% ipython --no-banner

In [1]: import numpy as np

In [2]: np.set_printoptions(precision=1, suppress=True, linewidth=160)

In [3]: F = np.load("a.npy")

In [4]: F
Out[4]: 
array([[ 2. ,  2. , -3.9],
       [ 0. ,  0. , -0.1],
       [ 1.4,  1.3, -2.9],
       [-0.5, -0.6,  1. ],
       [-1.1, -1.1,  2.5],
       [-1. , -1.1,  2. ],
       [-0.2, -0.4,  0.4],
       [-0.8, -0.7,  1.5],
       [ 0.5,  0.7, -1. ],
       [-0.3, -0.5,  0.9]])

In [5]: vec = np.array([-2, -1, 0])

In [6]: h = np.maximum(F @ vec, 0)

In [7]: np.maximum(F @ vec, 0) - np.maximum(-F @ vec, 0)
Out[7]: array([-6. ,  0. , -4.1,  1.6,  3.3,  3.1,  0.8,  2.3, -1.7,  1.1])

In [8]: h
Out[8]: array([0. , 0. , 0. , 1.6, 3.3, 3.1, 0.8, 2.3, 0. , 1.1])

In [9]: print(np.tanh(F @ vec))
[-1.   0.  -1.   0.9  1.   1.   0.7  1.  -0.9  0.8]

In [10]: np.maximum(F @ (3 * vec), 0)
Out[10]: array([0. , 0. , 0. , 4.8, 9.9, 9.3, 2.4, 6.9, 0. , 3.3])

In [11]: print(F * (h > 1e-9)[:, None])
[[ 0.   0.  -0. ]
 [ 0.   0.  -0. ]
 [ 0.   0.  -0. ]
 [-0.5 -0.6  1. ]
 [-1.1 -1.1  2.5]
 [-1.  -1.1  2. ]
 [-0.2 -0.4  0.4]
 [-0.8 -0.7  1.5]
 [ 0.   0.  -0. ]
 [-0.3 -0.5  0.9]]

In [12]: W2 = F[[2, 6]].astype(float)

In [13]: for _ in range(5):
    ...:     labels = np.linalg.norm(F[:, None] - W2, axis=-1).argmin(axis=1)
    ...:     W2 = np.array([F[labels == j].mean(axis=0) for j in range(2)])
    ...: 

In [14]: labels
Out[14]: array([0, 1, 0, 1, 1, 1, 1, 1, 1, 1])

In [15]: np.abs(W2[1] - W2[0]).argmax()
Out[15]: np.int64(2)

In [16]: A2 = np.c_[F[:, :1] @ np.array([[7]]), np.array([1, 2, 0, 2, 1, 1, 0, 2, 0, 2])]

In [17]: print(A2)
[[14.   1. ]
 [ 0.   2. ]
 [ 9.8  0. ]
 [-3.5  2. ]
 [-7.7  1. ]
 [-7.   1. ]
 [-1.4  0. ]
 [-5.6  2. ]
 [ 3.5  0. ]
 [-2.1  2. ]]

In [18]: np.linalg.matrix_rank(np.c_[F, A2])
Out[18]: np.int64(4)

In [19]: K = np.loadtxt("block13.csv", delimiter=",")

In [20]: print(K)
[[0. 0. 0. 0.]
 [0. 4. 2. 0.]
 [0. 2. 1. 0.]
 [0. 0. 0. 0.]]

In [21]: # splits into 3 blocks

In [22]: rng = np.random.default_rng(64912)

In [23]: labels = rng.permutation(3)

In [24]: A2 = F[:, labels] * rng.choice([-1, 1], 3)

In [25]: A2
Out[25]: 
array([[ 2. ,  3.9, -2. ],
       [ 0. ,  0.1, -0. ],
       [ 1.3,  2.9, -1.4],
       [-0.6, -1. ,  0.5],
       [-1.1, -2.5,  1.1],
       [-1.1, -2. ,  1. ],
       [-0.4, -0.4,  0.2],
       [-0.7, -1.5,  0.8],
       [ 0.7,  1. , -0.5],
       [-0.5, -0.9,  0.3]])

In [26]: left, _, VT = np.linalg.svd(F.T @ A2)

In [27]: labels
Out[27]: array([1, 2, 0])

In [28]: print(np.round(left @ VT, 1) + 0)
[[ 0.  0. -1.]
 [ 1.  0.  0.]
 [ 0. -1.  0.]]

In [29]: cov = np.cov(A2, rowvar=False)

In [30]: np.argwhere(np.triu(np.abs(np.corrcoef(A2.T)) > 0.8, 1))
Out[30]: 
array([[0, 1],
       [0, 2],
       [1, 2]])

In [31]: np.round(np.corrcoef(A2[:, 0], A2[:, 1])[0, 1], 1)
Out[31]: np.float64(1.0)

In [32]: A2.std(axis=0)
Out[32]: array([1., 2., 1.])

In [33]: np.argsort(-A2.std(axis=0).round(6), kind="stable")
Out[33]: array([1, 0, 2])

In [34]: np.median(A2, axis=0)
Out[34]: array([-0.5, -0.7,  0.2])

In [35]: cov
Out[35]: 
array([[ 1.1,  2.2, -1.1],
       [ 2.2,  4.3, -2.1],
       [-1.1, -2.1,  1. ]])

In [36]: np.corrcoef(A2.T)
Out[36]: 
array([[ 1.,  1., -1.],
       [ 1.,  1., -1.],
       [-1., -1.,  1.]])

In [37]: np.abs(np.diag(np.linalg.qr(K)[1])) > 1e-9
Out[37]: array([False,  True, False, False])

In [38]: np.linalg.lstsq(K[:-1].T, K[-1])[2]
Out[38]: np.int32(1)

In [39]: np.round(np.trace(np.linalg.pinv(K) @ K), 1)
Out[39]: np.float64(1.0)

In [40]: left, sig, VT = np.linalg.svd(K)

In [41]: np.argmax(sig[:-1] / (sig[1:] + 1e-6)) + 1
Out[41]: np.int64(1)

In [42]: A2 = left[:, :1] @ np.diag(sig[:1]) @ VT[:1]

In [43]: np.linalg.matrix_rank(A2)
Out[43]: np.int64(1)

In [44]: np.round(np.abs(K - A2).max(), 1)
Out[44]: np.float64(0.0)

In [45]: np.linalg.matrix_rank(K, rtol=0.05)
Out[45]: np.int64(1)

In [46]: print(round(float(np.linalg.norm(K - A2) / np.linalg.norm(K)), 1))
0.0

In [47]: w, V = np.linalg.eigh(K)

In [48]: vec = np.array([0, 1, 2, 0])

In [49]: print(V * np.maximum(w, 0) @ V.T)
[[0. 0. 0. 0.]
 [0. 4. 2. 0.]
 [0. 2. 1. 0.]
 [0. 0. 0. 0.]]

In [50]: vec @ K @ vec
Out[50]: np.float64(16.0)

In [51]: (np.sign(V[:, -1].round(6)) == np.sign(V[0, -1].round(6))).astype(int)
Out[51]: array([1, 0, 0, 1])

In [52]: arr = np.load("sample13.npy")

In [53]: arr
Out[53]: 
array([[ 2, -2,  0,  0,  2,  0],
       [ 0,  0,  2,  2,  2,  1],
       [-2, -1,  2, -1,  0,  0],
       [ 0,  1, -1, -1, -2, -2]])

In [54]: print(round(float(np.linalg.norm(arr, 2)), 1))
5.1

In [55]: round(float(np.linalg.norm(arr[2] - arr[3])), 1)
Out[55]: 5.0

In [56]: np.linalg.norm(arr, axis=1)
Out[56]: array([3.5, 3.6, 3.2, 3.3])

In [57]: np.round(np.linalg.norm(arr, "nuc"), 1)
Out[57]: np.float64(12.3)

In [58]: np.linalg.norm(arr, axis=1).argmax()
Out[58]: np.int64(1)

In [59]: print(arr[2] @ arr[3])
-2

In [60]: th = np.radians(30)

In [61]: Rm = np.eye(6)

In [62]: Rm[2, 2] = Rm[3, 3] = np.cos(th)

In [63]: Rm[2, 3], Rm[3, 2] = -np.sin(th), np.sin(th)

In [64]: Rm
Out[64]: 
array([[ 1. ,  0. ,  0. ,  0. ,  0. ,  0. ],
       [ 0. ,  1. ,  0. ,  0. ,  0. ,  0. ],
       [ 0. ,  0. ,  0.9, -0.5,  0. ,  0. ],
       [ 0. ,  0. ,  0.5,  0.9,  0. ,  0. ],
       [ 0. ,  0. ,  0. ,  0. ,  1. ,  0. ],
       [ 0. ,  0. ,  0. ,  0. ,  0. ,  1. ]])

In [65]: A2 = arr @ Rm.T

In [66]: np.abs(A2 - arr).max(axis=0)
Out[66]: array([0. , 0. , 1.3, 1.1, 0. , 0. ])

In [67]: A2
Out[67]: 
array([[ 2. , -2. ,  0. ,  0. ,  2. ,  0. ],
       [ 0. ,  0. ,  0.7,  2.7,  2. ,  1. ],
       [-2. , -1. ,  2.2,  0.1,  0. ,  0. ],
       [ 0. ,  1. , -0.4, -1.4, -2. , -2. ]])

In [68]: print(np.linalg.svd(arr, compute_uv=False), np.linalg.svd(A2, compute_uv=False))
[5.1 3.5 2.5 1.2] [5.1 3.5 2.5 1.2]

In [69]: print(round(np.linalg.det(Rm), 1), np.round(np.trace(Rm), 1))
1.0 5.7

In [70]: A = np.load("out11.npy")

In [71]: print(A)
[[1. 5.]
 [0. 8.]]

In [72]: # triangular, det is the product of the diagonal

In [73]: left, sig, VT = np.linalg.svd(A, full_matrices=False)

In [74]: np.abs(VT[0])
Out[74]: array([0.1, 1. ])

In [75]: (sig > 1e-8).sum()
Out[75]: np.int64(2)

In [76]: np.round(left.T @ A @ VT.T, 1) + 0
Out[76]: 
array([[9.4, 0. ],
       [0. , 0.8]])

In [77]: round(float(np.sqrt((sig ** 2).sum())), 1), np.round(np.linalg.norm(A), 1)
Out[77]: (9.5, np.float64(9.5))

In [78]: np.allclose(left * sig @ VT, A)
Out[78]: True

In [79]: w, V = np.linalg.eig(A)

In [80]: print(A @ V[:, 0] - w[0] * V[:, 0])
[0. 0.]

In [81]: np.sort(np.linalg.eigvals(A.T))
Out[81]: array([1., 8.])

In [82]: O, V = np.linalg.qr(A[:, :1])[0], np.linalg.qr(A[:, 1:])[0]

In [83]: sig = np.linalg.svd(O.T @ V, compute_uv=False)

In [84]: np.degrees(np.arccos(sig.clip(0, 1)))
Out[84]: array([58.])

In [85]: print(np.prod(np.diag(A)), round(float(np.linalg.det(A)), 1))
8.0 8.0

In [86]: np.linalg.matrix_power(A - np.diag(np.diag(A)), 2)
Out[86]: 
array([[0., 0.],
       [0., 0.]])

In [87]: vec = np.array([-5, 3])

In [88]: y = A @ vec

In [89]: beta, lr = np.zeros(2), 1 / np.linalg.norm(A, 2) ** 2

In [90]: for i in range(50):
    ...:     beta -= lr * A.T @ (A @ beta - y)
    ...:     if i % 10 == 0: print(i, round(np.linalg.norm(A @ beta - y), 1))
    ...: 
0 4.3
10 4.0
20 3.7
30 3.4
40 3.1

In [91]: print(beta)
[-1.6  2.8]

In [92]: W0 = np.load("layer1.npy")

In [93]: W0
Out[93]: 
array([[ 0.4,  0.4, -0.3, -0.5],
       [-0.1, -0.3,  0.3,  2.5],
       [ 1.1, -0.9, -1.4, -0.4],
       [-0.2, -0.2, -0.3,  0. ],
       [-0.5,  0.4, -0.2, -1.4],
       [ 1.7, -0.8, -1. , -0.3]])

In [94]: vec = np.array([-2, 0, 1, -1])

In [95]: y = W0 @ vec

In [96]: np.round(np.linalg.lstsq(W0, y)[0], 1) + 0
Out[96]: array([-2.,  0.,  1., -1.])

In [97]: np.round(np.linalg.pinv(W0) @ W0, 1) + 0
Out[97]: 
array([[1., 0., 0., 0.],
       [0., 1., 0., 0.],
       [0., 0., 1., 0.],
       [0., 0., 0., 1.]])

In [98]: y = y + 0.3 * rng.normal(size=6)

In [99]: y
Out[99]: array([-0.8, -1.8, -3.3,  0.1,  2.7, -4.4])

In [100]: beta, *_ = np.linalg.lstsq(W0, y)

In [101]: beta.round()
Out[101]: array([-2., -0.,  1., -1.])

In [102]: beta.round(1) + 0
Out[102]: array([-2.4,  0. ,  0.7, -1. ])
